$ python -q
>>> import numpy as np
>>> from numpy import linalg as LA
>>> np.set_printoptions(precision=3, suppress=True, linewidth=140)
>>> def tidy(a):
...     return np.round(a, 3) + 0
... 
>>> O, _ = LA.qr(np.array([[2.1, 1.8, -1.4, 1.3, -0.6, 0.8, 0.0],
...     [0.7, -0.3, -2.0, 0.6, 0.1, -0.4, -0.1],
...     [1.4, -0.7, 0.1, -0.2, 0.3, -1.3, 0.4],
...     [-0.4, -0.6, 0.2, 1.1, 0.3, 0.8, 1.2],
...     [-0.2, -0.2, 1.0, 0.1, 0.0, -1.5, -0.5],
...     [-1.0, -0.7, -1.0, -0.6, -0.2, -1.3, -1.3],
...     [0.5, -0.6, -0.3, -1.3, -0.8, 0.2, -0.1]]))
>>> M = -3 * O
>>> tidy(M)
array([[ 2.185, -1.502, -0.567,  0.259,  0.933,  0.463, -0.705],
       [ 0.728,  0.888, -1.992,  0.794, -0.522,  0.151,  1.67 ],
       [ 1.457,  1.929,  0.836,  0.163, -0.954,  0.573, -1.092],
       [-0.416,  0.683,  0.029,  2.251,  1.399, -0.921, -0.696],
       [-0.208,  0.187,  1.073,  0.494,  1.082,  2.232,  1.173],
       [-1.041,  0.473, -1.689, -0.496,  0.434,  1.397, -1.566],
       [ 0.52 ,  1.229, -0.096, -1.648,  1.905, -0.808,  0.458]])
>>> assert M == M.T
Traceback (most recent call last):
  File "<python-input-7>", line 1, in <module>
    assert M == M.T
           ^^^^^^^^
ValueError: The truth value of an array with more than one element is ambiguous. Use a.any() or a.all()
>>> tidy(np.abs(LA.eigvals(M)).max())
np.float64(3.0)
>>> tidy(np.trace(M))
np.float64(9.098)
>>> np.allclose(M @ M.T, M.T @ M)
True
>>> M.inv()
Traceback (most recent call last):
  File "<python-input-11>", line 1, in <module>
    M.inv()
    ^^^^^
AttributeError: 'numpy.ndarray' object has no attribute 'inv'
>>> mat = np.array([[0, 1, 0, 0], [1, 0, 0, 0], [0, 0, 1, 0], [0, 0, 0, 1]])
>>> # splits into 3 blocks
>>> O, vecs = LA.qr(mat[:, :3])[0], LA.qr(mat[:, 3:])[0]
>>> sigma = LA.svd(O.T @ vecs, compute_uv=False)
>>> tidy(LA.norm(O @ O.T - vecs @ vecs.T, 2))
np.float64(1.0)
>>> sigma
array([0.])
>>> np.degrees(np.arccos(sigma.clip(0, 1)))
array([90.])
>>> tidy(LA.eigvalsh(mat).min())
np.float64(-1.0)
>>> tidy(M.T @ M)
array([[9., 0., 0., 0., 0., 0., 0.],
       [0., 9., 0., 0., 0., 0., 0.],
       [0., 0., 9., 0., 0., 0., 0.],
       [0., 0., 0., 9., 0., 0., 0.],
       [0., 0., 0., 0., 9., 0., 0.],
       [0., 0., 0., 0., 0., 9., 0.],
       [0., 0., 0., 0., 0., 0., 9.]])
>>> tidy(M[:, 6] @ M[:, 5])
np.float64(0.0)
>>> m1 = np.array([[-1.0, 6.0, -3.0, 0.0],
...     [-6.0, 14.0, -6.0, 0.0],
...     [-6.0, 12.0, -4.0, 0.0],
...     [-6.0, 12.0, -6.0, 2.0]])
>>> np.allclose(m1, m1.T)
False
>>> (m1 - m1.T) / 2
array([[ 0. ,  6. ,  1.5,  3. ],
       [-6. ,  0. , -9. , -6. ],
       [-1.5,  9. ,  0. ,  3. ],
       [-3. ,  6. , -3. ,  0. ]])
>>> m1.inv()
Traceback (most recent call last):
  File "<python-input-25>", line 1, in <module>
    m1.inv()
    ^^^^^^
AttributeError: 'numpy.ndarray' object has no attribute 'inv'
>>> LA.determinant(m1)
Traceback (most recent call last):
  File "<python-input-26>", line 1, in <module>
    LA.determinant(m1)
    ^^^^^^^^^^^^^^
AttributeError: module 'numpy.linalg' has no attribute 'determinant'
>>> tidy(LA.det(m1))
np.float64(40.0)
>>> tidy(LA.matrix_power(m1, 3))
array([[-109.,  234., -117.,    0.],
       [-234.,  476., -234.,    0.],
       [-234.,  468., -226.,    0.],
       [-234.,  468., -234.,    8.]])
>>> assert m1 == m1.T
Traceback (most recent call last):
  File "<python-input-29>", line 1, in <module>
    assert m1 == m1.T
           ^^^^^^^^^^
ValueError: The truth value of an array with more than one element is ambiguous. Use a.any() or a.all()
>>> J = np.load("m.npy")
>>> J
array([[ 1,  0,  0,  0],
       [-1,  1,  0,  0],
       [-2, -2,  1,  0],
       [-2,  3,  3,  1]])
>>> # triangular
>>> M2 = np.array([[9, 7, 4], [1, 6, 5], [2, 2, 3], [4, 8, 4]])
>>> LA.matrix_rank(np.vstack([J, M2.T]))
np.int64(4)
>>> np.einsum("ik,kj->ij", J, M2)
array([[  9,   7,   4],
       [ -8,  -1,   1],
       [-18, -24, -15],
       [ -5,  18,  20]])
>>> LA.matrix_rank(J @ M2)
np.int64(3)
>>> np.einsum("ik,kj->ji", J, M2)
array([[  9,  -8, -18,  -5],
       [  7,  -1, -24,  18],
       [  4,   1, -15,  20]])
